$ ipython --no-banner

In [1]: import numpy as np

In [2]: np.set_printoptions(precision=3, suppress=True, linewidth=120, legacy="1.25")

In [3]: m1 = np.load("data.npy")

In [4]: m1
Out[4]: 
array([[10,  0, -6,  1, -8],
       [ 0,  0,  0,  0,  0],
       [-6,  0, 10,  5,  8],
       [ 1,  0,  5,  5,  2],
       [-8,  0,  8,  2,  8]])

In [5]: np.round(np.linalg.det(m1[::-1]), 3)
Out[5]: 0.0

In [6]: round(float(np.linalg.det(2 * m1)), 3), round(float(np.linalg.det(m1)), 3)
Out[6]: (0.0, 0.0)

In [7]: np.round(np.poly(m1), 3) + 0
Out[7]: array([  1., -33., 206.,   0.,   0.,   0.])

In [8]: Uu, sigma, Vh = np.linalg.svd(m1)

In [9]: vecs = Vh[:(sigma > 1e-8).sum()]

In [10]: rng = np.random.default_rng(8785)

In [11]: vec = m1[1] + -1 * m1[0] + rng.integers(2) * np.eye(5)[1]

In [12]: vec
Out[12]: array([-10.,   0.,   6.,  -1.,   8.])

In [13]: np.allclose(vecs.T @ vecs @ vec, vec)
Out[13]: True

In [14]: np.round(np.diag(vecs.T @ vecs), 3) + 0
Out[14]: array([0.626, 0.   , 0.51 , 0.534, 0.33 ])

In [15]: r = np.linalg.matrix_rank(m1)

In [16]: r
Out[16]: 2

In [17]: ns = np.linalg.svd(m1)[2][r:].T

In [18]: [int(np.linalg.matrix_rank(m1[:, :j + 1])) for j in range(5)]
Out[18]: [1, 1, 2, 2, 2]

In [19]: np.linalg.matrix_rank(m1.T @ m1), np.linalg.matrix_rank(m1 @ m1.T)
Out[19]: (2, 2)

In [20]: np.allclose(m1 @ ns, 0)
Out[20]: True

In [21]: np.round(m1 @ ns, 3) + 0
Out[21]: 
array([[0., 0., 0.],
       [0., 0., 0.],
       [0., 0., 0.],
       [0., 0., 0.],
       [0., 0., 0.]])

In [22]: [int(np.linalg.matrix_rank(m1[:i])) for i in range(1, len(m1) + 1)]
Out[22]: [1, 1, 2, 2, 2]

In [23]: E = np.load("test9.npy")

In [24]: E
Out[24]: 
array([[ 5,  5,  5,  5],
       [ 5, 10, 10, 10],
       [ 5, 10, 15, 15],
       [ 5, 10, 15, 20]])

In [25]: w, vecs = np.linalg.eigh(E)

In [26]: (w > 1e-8).sum(), (w < -1e-8).sum()
Out[26]: (4, 0)

In [27]: np.linalg.eigvalsh(E @ E)
Out[27]: array([   2.004,    4.537,   25.   , 1718.459])

In [28]: np.linalg.svd(E, compute_uv=False)
Out[28]: array([41.454,  5.   ,  2.13 ,  1.416])

In [29]: np.abs(vecs[:, -1]).round(6).argmax()
Out[29]: 3

In [30]: round(w.sum(), 3), np.trace(E)
Out[30]: (50.0, 50)

In [31]: vec = np.array([-2, -2, 2, -1, 2])

In [32]: m1 * vec
Out[32]: 
array([[-20,   0, -12,  -1, -16],
       [  0,   0,   0,   0,   0],
       [ 12,   0,  20,  -5,  16],
       [ -2,   0,  10,  -5,   4],
       [ 16,   0,  16,  -2,  16]])

In [33]: np.linalg.norm(m1 @ vec) <= np.linalg.norm(m1, 2) * np.linalg.norm(vec) + 1e-9
Out[33]: True

In [34]: np.einsum("ij,j->i", m1, vec)
Out[34]: array([-49,   0,  43,   7,  46])

In [35]: (m1 * vec).sum(axis=1)
Out[35]: array([-49,   0,  43,   7,  46])

In [36]: m1 @ np.eye(5)[1]
Out[36]: array([0., 0., 0., 0., 0.])

In [37]: L = np.linalg.cholesky(E)

In [38]: round(np.prod(np.diag(L)) ** 2, 3), np.round(np.linalg.det(E), 3)
Out[38]: (625.0, 625.0)

In [39]: L @ L.T
Out[39]: 
array([[ 5.,  5.,  5.,  5.],
       [ 5., 10., 10., 10.],
       [ 5., 10., 15., 15.],
       [ 5., 10., 15., 20.]])

In [40]: L
Out[40]: 
array([[2.236, 0.   , 0.   , 0.   ],
       [2.236, 2.236, 0.   , 0.   ],
       [2.236, 2.236, 2.236, 0.   ],
       [2.236, 2.236, 2.236, 2.236]])

In [41]: np.diag(L) ** 2
Out[41]: array([5., 5., 5., 5.])

In [42]: t3 = np.stack([E, 3 * E, E[::-1]])

In [43]: t3.shape
Out[43]: (3, 4, 4)

In [44]: (t3 @ E.T).shape
Out[44]: (3, 4, 4)

In [45]: arr = np.diag(np.array([2, -1, -1])) + -2 * np.eye(3, k=1) + -2 * np.eye(3, k=-1)

In [46]: arr
Out[46]: 
array([[ 2., -2.,  0.],
       [-2., -1., -2.],
       [ 0., -2., -1.]])

In [47]: w, vecs = np.linalg.eig(arr)

In [48]: np.round(arr @ vecs[:, 0] - w[0] * vecs[:, 0], 3) + 0
Out[48]: array([0., 0., 0.])

In [49]: np.sort(np.linalg.eigvals(arr @ arr))
Out[49]: array([ 0.033, 10.379, 11.588])

In [50]: def softmax(z):
    ...:     e = np.exp(z - z.max(axis=-1, keepdims=True))
    ...:     return e / e.sum(axis=-1, keepdims=True)
    ...: 

In [51]: np.round(softmax(10 * arr[0]), 3) + 0
Out[51]: array([1., 0., 0.])

In [52]: softmax(arr[0] + 5)
Out[52]: array([0.867, 0.016, 0.117])

In [53]: scores = arr @ arr.T / np.sqrt(3)

In [54]: softmax(scores + np.triu(np.full(scores.shape, -np.inf), 1))
Out[54]: 
array([[1.   , 0.   , 0.   ],
       [0.002, 0.998, 0.   ],
       [0.264, 0.264, 0.471]])

In [55]: softmax(scores)
Out[55]: 
array([[0.907, 0.003, 0.09 ],
       [0.002, 0.946, 0.053],
       [0.264, 0.264, 0.471]])

In [56]: softmax(scores)[0] @ arr
Out[56]: array([ 1.809, -1.997, -0.096])

In [57]: softmax(scores).round(6).argmax(axis=1)
Out[57]: array([0, 1, 2])

In [58]: w, vecs = np.linalg.eigh(arr)

In [59]: vec = np.array([0, 1, 3])

In [60]: vec @ arr @ vec
Out[60]: -22.0

In [61]: np.abs(arr).sum(axis=1).max(), np.round(np.abs(w).max(), 3)
Out[61]: (5.0, 3.404)

In [62]: vecs * np.maximum(w, 0) @ vecs.T
Out[62]: 
array([[ 2.255, -1.311,  0.573],
       [-1.311,  0.861, -0.452],
       [ 0.573, -0.452,  0.288]])

In [63]: q, r_ = np.linalg.qr(arr)

In [64]: np.round(q @ r_, 3) + 0
Out[64]: 
array([[ 2., -2.,  0.],
       [-2., -1., -2.],
       [ 0., -2., -1.]])

In [65]: np.abs(np.diag(r_))
Out[65]: array([2.828, 2.915, 0.243])

In [66]: round(abs(r_[0, 0]), 3), round(float(np.linalg.norm(arr[:, 0])), 3)
Out[66]: (2.828, 2.828)

In [67]: np.round(q.T @ q, 3) + 0
Out[67]: 
array([[1., 0., 0.],
       [0., 1., 0.],
       [0., 0., 1.]])

In [68]: r0, g = arr[1], arr[0]

In [69]: r0 @ g
Out[69]: -2.0

In [70]: p = (r0 @ g) / (r0 @ r0) * r0

In [71]: np.linalg.matrix_rank(np.outer(r0, g))
Out[71]: 1

In [72]: p
Out[72]: array([0.444, 0.222, 0.444])

In [73]: np.outer(r0, g)
Out[73]: 
array([[-4.,  4., -0.],
       [-2.,  2., -0.],
       [-4.,  4., -0.]])
